In [1]: import numpy as np

In [2]: np.set_printoptions(suppress=True, linewidth=100)

In [3]: def rnd(a):
   ...:     return np.round(a, 2) + 0
   ...: 

In [4]: rng = np.random.default_rng(737)

In [5]: W0 = rng.normal(size=(12, 3)) + 20 * np.array([2, 5, -4])

In [6]: rnd(W0)
Out[6]: 
array([[ 38.67,  99.46, -80.55],
       [ 40.05, 101.35, -80.51],
       [ 40.5 , 101.95, -79.79],
       [ 40.09, 100.6 , -79.82],
       [ 40.67, 100.59, -79.55],
       [ 38.79, 102.52, -80.76],
       [ 40.68,  98.42, -79.99],
       [ 40.86, 101.31, -79.12],
       [ 40.49, 100.72, -80.02],
       [ 39.43, 100.89, -80.78],
       [ 40.4 , 101.18, -82.2 ],
       [ 41.42,  99.45, -78.88]])

In [7]: Xs = (W0 - W0.mean(axis=0)) / W0.std(axis=0)

In [8]: Xs.std(axis=0)
Out[8]: array([1., 1., 1.])

In [9]: c = np.linalg.lstsq(np.delete(Xs, 0, axis=1), Xs[:, 0])[0]

In [10]: rnd(1 - np.var(Xs[:, 0] - np.delete(Xs, 0, axis=1) @ c))
Out[10]: np.float64(0.3)

In [11]: np.abs(c).argmax()
Out[11]: np.int64(1)

In [12]: rnd(c)
Out[12]: array([-0.13,  0.5 ])

In [13]: out = np.c_[W0[:, :2] @ np.array([[-4, 2], [-4, 2]]), np.array([1, 0, -1, 1, 2, 0, 3, 2, 0, 3, 1, 0])]

In [14]: rnd(out)
Out[14]: 
array([[-552.53,  276.26,    1.  ],
       [-565.59,  282.8 ,    0.  ],
       [-569.8 ,  284.9 ,   -1.  ],
       [-562.76,  281.38,    1.  ],
       [-565.04,  282.52,    2.  ],
       [-565.27,  282.64,    0.  ],
       [-556.4 ,  278.2 ,    3.  ],
       [-568.67,  284.33,    2.  ],
       [-564.86,  282.43,    0.  ],
       [-561.27,  280.64,    3.  ],
       [-566.33,  283.17,    1.  ],
       [-563.48,  281.74,    0.  ]])

In [15]: np.linalg.matrix_rank(np.c_[W0, out])
Out[15]: np.int64(4)

In [16]: np.linalg.matrix_rank(out)
Out[16]: np.int64(2)

In [17]: J = np.loadtxt("mat.csv", delimiter=",")

In [18]: J
Out[18]: 
array([[ -0.32,  -6.24,  -0.28,  -3.96,  -1.22,   0.77,  -8.09,  -0.41],
       [ -0.02,  -4.9 ,   0.09,   3.74,   1.22,  -2.04,  -1.05,  -0.11],
       [  2.92, -10.62,  -0.84,  -1.67,   0.08,  -2.71,   4.58,  -0.93],
       [ -1.82,  -7.43,   0.36,  11.32,  -2.38,   1.11,  -2.99,  -1.38],
       [ -0.31,   6.45,  -0.84, -24.25,  -0.33,  -0.57,  -9.37,   1.13],
       [  2.14,  -3.72,   1.  ,  -6.71,   0.3 ,   0.11,   3.93,  -0.05],
       [  0.78,  -6.45,   1.98,  -4.51,   0.47,  -2.81,  -4.02,   0.14],
       [ -1.92,   3.97,   0.07,  11.15,  -0.23,  -3.11,   2.88,  -0.43],
       [ -0.26,   0.63,  -0.11,   0.37,  -1.18,  -6.05,   9.95,   0.41],
       [ -3.18,   2.24,   0.29,   1.17,  -5.06,   2.9 ,   3.58,  -2.02],
       [  1.36,   5.79,  -2.72,  -2.79,  -0.4 ,  -1.96,  -4.1 ,   0.47],
       [  0.79,  -1.02,   1.35, -18.37,   1.49,  -0.17,   8.74,   0.88],
       [  3.25,   5.2 ,  -0.46,  11.28,  -0.34,  -2.02,  10.52,   0.06],
       [ -0.21,  -9.06,   0.87,  -8.22,   2.3 ,  -6.26, -11.93,   0.15],
       [ -2.59,  -1.44,  -1.78,   1.91,  -1.96,   0.13,  14.47,   0.4 ],
       [  1.01,   4.06,  -1.46,   7.71,   1.13,  -4.64,   9.08,   0.41],
       [  4.05,   8.34,   0.3 ,  -6.63,  -1.28,  -3.12,   6.15,   1.99],
       [ -0.27,   2.36,   1.18,  12.52,   1.72,   1.82, -11.97,  -0.52],
       [  2.37,  -4.89,   0.61, -18.48,  -1.82,   0.82,  -3.81,   1.04],
       [  3.98,   1.76,  -0.91,  10.92,  -0.57,   3.64,   2.24,  -0.22],
       [ -1.17,  -6.78,   0.81,  -8.65,   0.11,  -4.45,  -5.45,   0.08],
       [ -4.66,  -0.22,   2.2 , -13.94,   0.36,  -0.89,  -1.42,   0.71],
       [  2.43,   1.43,   0.06, -15.02,  -0.12,  -2.46,   2.35,  -0.57],
       [  0.53,   0.86,   0.25, -18.12,  -0.45,   0.74,  10.11,  -1.43],
       [ -1.84,   3.04,  -1.55, -12.29,  -1.13,   5.31,   6.12,  -0.01],
       [ -0.93,  -0.04,  -1.54,  -8.42,   0.55,   0.23,   0.14,  -0.76],
       [  4.61,   6.21,   0.96,  21.72,  -0.47,  -0.82,   2.46,   2.12],
       [ -4.67,  11.07,  -0.12,  22.91,  -2.69,   2.43,   1.96,   0.22],
       [  0.49,  -4.36,  -0.37,  -4.43,  -0.01,   2.7 ,   0.11,   0.53]])

In [19]: Xs = J - J.mean(axis=1)
ValueError: operands could not be broadcast together with shapes (29,8) (29,) 


In [20]: Xs = J - J.mean(axis=0)

In [21]: U, sigma, Vh = np.linalg.svd(Xs, full_matrices=False)

In [22]: rnd((sigma ** 2).sum() ** 2 / (sigma ** 4).sum())
Out[22]: np.float64(2.25)

In [23]: rnd(Vh[0] * np.sign(Vh[0, np.abs(Vh[0]).argmax()]))
Out[23]: array([ 0.  ,  0.16, -0.01,  0.98, -0.03,  0.02,  0.1 ,  0.  ])

In [24]: rnd(np.abs(Vh[-1]))
Out[24]: array([0.11, 0.09, 0.23, 0.01, 0.08, 0.05, 0.01, 0.96])

In [25]: hat = J @ np.linalg.solve(J.T @ J, J.T)

In [26]: rnd(hat @ J[:, 2])
Out[26]: 
array([-0.28,  0.09, -0.84,  0.36, -0.84,  1.  ,  1.98,  0.07, -0.11,  0.29, -2.72,  1.35, -0.46,
        0.87, -1.78, -1.46,  0.3 ,  1.18,  0.61, -0.91,  0.81,  2.2 ,  0.06,  0.25, -1.55, -1.54,
        0.96, -0.12, -0.37])

In [27]: print(rnd(np.linalg.eigvalsh(hat)))
[0. 0. 0. 0. 0. 0. 0. 0. 0. 0. 0. 0. 0. 0. 0. 0. 0. 0. 0. 0. 0. 1. 1. 1. 1. 1. 1. 1. 1.]

In [28]: np.linalg.matrix_rank(np.eye(29) - hat)
Out[28]: np.int64(21)

In [29]: print(np.trace(hat))
8.0

In [30]: cent = J[[6, 22]].astype(float)

In [31]: for _ in range(6):
    ...:     lab = np.linalg.norm(J[:, None] - cent, axis=-1).argmin(axis=1)
    ...:     cent = np.array([J[lab == j].mean(axis=0) for j in range(2)])
    ...: 

In [32]: lab
Out[32]: array([1, 0, 1, 0, 1, 1, 1, 0, 0, 0, 1, 1, 0, 1, 0, 0, 1, 0, 1, 0, 1, 1, 1, 1, 1, 1, 0, 0, 1])

In [33]: np.abs(cent[1] - cent[0]).argmax()
Out[33]: np.int64(3)

In [34]: rnd(cent)
Out[34]: 
array([[ -0.16,   1.98,  -0.16,   9.73,  -0.9 ,  -0.55,   3.43,  -0.09],
       [  0.5 ,  -1.62,   0.08, -10.38,  -0.06,  -0.87,  -0.35,   0.17]])

In [35]: X = np.loadtxt("test19.csv", delimiter=",")

In [36]: X
Out[36]: 
array([[-1. ,  0.2,  0.3,  0.4],
       [ 0.4,  1.1, -0.3, -1.2],
       [ 0.6, -1.9, -0.5, -0.3],
       [ 0.3, -0.3,  0.4, -0.3],
       [-1.9,  0. ,  0.8,  0.6],
       [ 0.5,  0.5, -0.8,  1.2],
       [ 0.3, -2.1,  1.6, -1. ],
       [-0.2, -0.5,  1.1, -0.2]])

In [37]: q, V = np.linalg.qr(X[:, :1])[0], np.linalg.qr(X[:, 1:])[0]

In [38]: sigma = np.linalg.svd(q.T @ V, compute_uv=False)

In [39]: rnd(np.linalg.norm(q @ q.T - V @ V.T, 2))
Out[39]: np.float64(1.0)

In [40]: rnd(sigma)
Out[40]: array([0.77])

In [41]: m1 = np.load("run1.npy")

In [42]: m1
Out[42]: 
array([[14. ,  0.5,  1.2, -0.5],
       [ 5. , -0.6, -1.3,  0. ],
       [ 9.5, -0.3, -0.1,  0.3],
       [-5. , -0.8, -0.5, -0.2],
       [ 2.5, -1.7,  0.8, -1.4]])

In [43]: blk = np.stack([J, -2 * J, J[::-1]])

In [44]: rnd(np.einsum("bij,cij->bc", blk, blk))
Out[44]: 
array([[  7013.32, -14026.65,   -181.79],
       [-14026.65,  28053.3 ,    363.58],
       [  -181.79,    363.58,   7013.32]])

In [45]: rnd(np.linalg.norm(blk, axis=(1, 2)))
Out[45]: array([ 83.75, 167.49,  83.75])

In [46]: print(np.linalg.matrix_rank(blk.reshape(3, -1)))
2

In [47]: print(np.linalg.matrix_rank(blk))
[8 8 8]

In [48]: blk = np.stack([m1, 2 * m1, m1[::-1]])

In [49]: (blk @ m1.T).shape
Out[49]: (3, 5, 5)

In [50]: out = np.c_[m1[:, :3] @ np.array([[5, 8, 2], [9, -3, -9], [0, -9, 7]]), np.array([1, -3, -3, 1, -3])]

In [51]: rnd(out)
Out[51]: 
array([[ 74.5,  99.7,  31.9,   1. ],
       [ 19.6,  53.5,   6.3,  -3. ],
       [ 44.8,  77.8,  21. ,  -3. ],
       [-32.2, -33.1,  -6.3,   1. ],
       [ -2.8,  17.9,  25.9,  -3. ]])

In [52]: print(np.linalg.matrix_rank(np.c_[m1, out]))
5

In [53]: print(np.linalg.matrix_rank(out))
4

In [54]: gram = out.T @ out

In [55]: rnd(np.diag(gram))
Out[55]: array([ 8986.13, 20271.2 ,  2208.8 ,    29.  ])

In [56]: np.trace(gram), rnd((out ** 2).sum())
Out[56]: (np.float64(31495.13), np.float64(31495.13))

In [57]: rnd(np.linalg.eigvalsh(gram)[::-1])
Out[57]: array([30437.43,   732.05,   319.21,     6.44])

In [58]: feats = np.load("layer9.npy")

In [59]: feats
Out[59]: 
array([[2, 0, 5, 5, 1],
       [3, 3, 0, 0, 4],
       [3, 0, 4, 0, 5],
       [5, 5, 4, 4, 2],
       [3, 0, 0, 0, 4]])

In [60]: x0 = np.array([9, -3, 0, -6, 2])

In [61]: a = np.maximum(feats @ x0, 0)

In [62]: rnd(np.tanh(feats @ x0))
Out[62]: array([-1.,  1.,  1.,  1.,  1.])

In [63]: feats * (a > 1e-9)[:, None]
Out[63]: 
array([[0, 0, 0, 0, 0],
       [3, 3, 0, 0, 4],
       [3, 0, 4, 0, 5],
       [5, 5, 4, 4, 2],
       [3, 0, 0, 0, 4]])

In [64]: np.flatnonzero(a > 1e-9)
Out[64]: array([1, 2, 3, 4])

In [65]: x0 = np.array([3, 3, -3, 0, 0])

In [66]: y = feats @ x0

In [67]: c, lr = np.zeros(5), 1 / np.linalg.norm(feats, 2) ** 2

In [68]: for i in range(30):
    ...:     c -= lr * feats.T @ (feats @ c - y)
    ...:     if i % 5 == 0: print(i, round(np.linalg.norm(feats @ c - y), 2))
    ...: 
0 20.53
5 9.63
10 5.13
15 3.14
20 2.29
25 1.92

In [69]: rnd(np.linalg.cond(feats))
Out[69]: np.float64(17.45)

In [70]: lab = rng.permutation(5)

In [71]: lab
Out[71]: array([1, 4, 0, 3, 2])

In [72]: out = feats[lab][:, lab]

In [73]: rnd(np.linalg.det(out)), rnd(np.linalg.det(feats[lab]))
Out[73]: (np.float64(-600.0), np.float64(600.0))

In [74]: out
Out[74]: 
array([[3, 4, 3, 0, 0],
       [0, 4, 3, 0, 0],
       [0, 1, 2, 5, 5],
       [5, 2, 5, 4, 4],
       [0, 5, 3, 0, 4]])

In [75]: np.trace(out)
Out[75]: np.int64(17)

In [76]: u, r1 = X[7], X[3]

In [77]: u @ r1
Out[77]: np.float64(0.59)

In [78]: rnd(u @ u)
Out[78]: np.float64(1.54)

In [79]: p = (u @ r1) / (u @ u) * u

In [80]: print(rnd(r1 - p))
[ 0.38 -0.11 -0.02 -0.22]

In [81]: u = np.array([0, -1, 2])

In [82]: np.convolve(feats[3], u)
Out[82]: array([ 0, -5,  5,  6,  4,  6,  4])

In [83]: np.cross(feats[3, :3], feats[2, :3])
Out[83]: array([ 20,  -8, -15])

In [84]: K = np.load("out8.npy")

In [85]: K
Out[85]: 
array([[ 3,  0,  0,  0,  0,  0,  0,  0,  0],
       [ 2,  0,  0,  0,  0,  0,  0,  0,  0],
       [ 3, -3, -1,  0,  0,  0,  0,  0,  0],
       [ 0,  0, -3,  3,  0,  0,  0,  0,  0],
       [ 1,  1,  2,  0,  2,  0,  0,  0,  0],
       [ 3,  1,  0, -1,  2, -1,  0,  0,  0],
       [-1,  1,  1,  1,  3, -3,  2,  0,  0],
       [ 0,  0,  1,  2,  3,  2,  2,  1,  0],
       [ 0,  1,  0, -3, -3,  2,  1,  3, -2]])

In [86]: out = feats[0, 0] * feats[1:] - np.outer(feats[1:, 0], feats[0])

In [87]: out
Out[87]: 
array([[  0,   6, -15, -15,   5],
       [  0,   0,  -7, -15,   7],
       [  0,  10, -17, -17,  -1],
       [  0,   0, -15, -15,   5]])

In [88]: np.flatnonzero(~out.round(6).any(axis=1))
Out[88]: array([], dtype=int64)

In [89]: print(np.linalg.matrix_rank(out), np.linalg.matrix_rank(feats))
4 5

In [90]: u, r1 = K[0], K[7]

In [91]: u @ u
Out[91]: np.int64(9)

In [92]: u @ r1
Out[92]: np.int64(0)

In [93]: p = (u @ r1) / (u @ u) * u

In [94]: (r1 - p) @ u
Out[94]: np.float64(0.0)

In [95]: np.outer(u, r1)
Out[95]: 
array([[0, 0, 3, 6, 9, 6, 6, 3, 0],
       [0, 0, 0, 0, 0, 0, 0, 0, 0],
       [0, 0, 0, 0, 0, 0, 0, 0, 0],
       [0, 0, 0, 0, 0, 0, 0, 0, 0],
       [0, 0, 0, 0, 0, 0, 0, 0, 0],
       [0, 0, 0, 0, 0, 0, 0, 0, 0],
       [0, 0, 0, 0, 0, 0, 0, 0, 0],
       [0, 0, 0, 0, 0, 0, 0, 0, 0],
       [0, 0, 0, 0, 0, 0, 0, 0, 0]])

In [96]: def softmax(z):
    ...:     e = np.exp(z - z.max(axis=-1, keepdims=True))
    ...:     return e / e.sum(axis=-1, keepdims=True)
    ...: 

In [97]: print(rnd(softmax(K[6] + -3)))
[0.01 0.07 0.07 0.07 0.53 0.   0.19 0.03 0.03]

In [98]: rnd(softmax(10 * K[6]))
Out[98]: array([0., 0., 0., 0., 1., 0., 0., 0., 0.])

In [99]: print(rnd(softmax(K[6])))
[0.01 0.07 0.07 0.07 0.53 0.   0.19 0.03 0.03]

In [100]: scores = K @ K.T / np.sqrt(9)

In [101]: rnd(softmax(scores))
Out[101]: 
array([[0.27, 0.1 , 0.27, 0.01, 0.04, 0.27, 0.  , 0.01, 0.01],
       [0.24, 0.12, 0.24, 0.03, 0.06, 0.24, 0.02, 0.03, 0.03],
       [0.03, 0.01, 0.93, 0.  , 0.  , 0.01, 0.  , 0.  , 0.  ],
       [0.  , 0.  , 0.01, 0.98, 0.  , 0.  , 0.  , 0.01, 0.  ],
       [0.04, 0.03, 0.01, 0.  , 0.37, 0.19, 0.19, 0.19, 0.  ],
       [0.08, 0.03, 0.03, 0.  , 0.05, 0.78, 0.03, 0.01, 0.  ],
       [0.  , 0.  , 0.  , 0.  , 0.  , 0.  , 0.99, 0.  , 0.  ],
       [0.  , 0.  , 0.  , 0.  , 0.01, 0.  , 0.01, 0.98, 0.  ],
       [0.  , 0.  , 0.  , 0.  , 0.  , 0.  , 0.  , 0.  , 1.  ]])

In [102]: rnd(softmax(scores)[6] @ K)
Out[102]: array([-0.98,  0.99,  1.  ,  1.  ,  3.  , -2.97,  1.99,  0.  ,  0.  ])
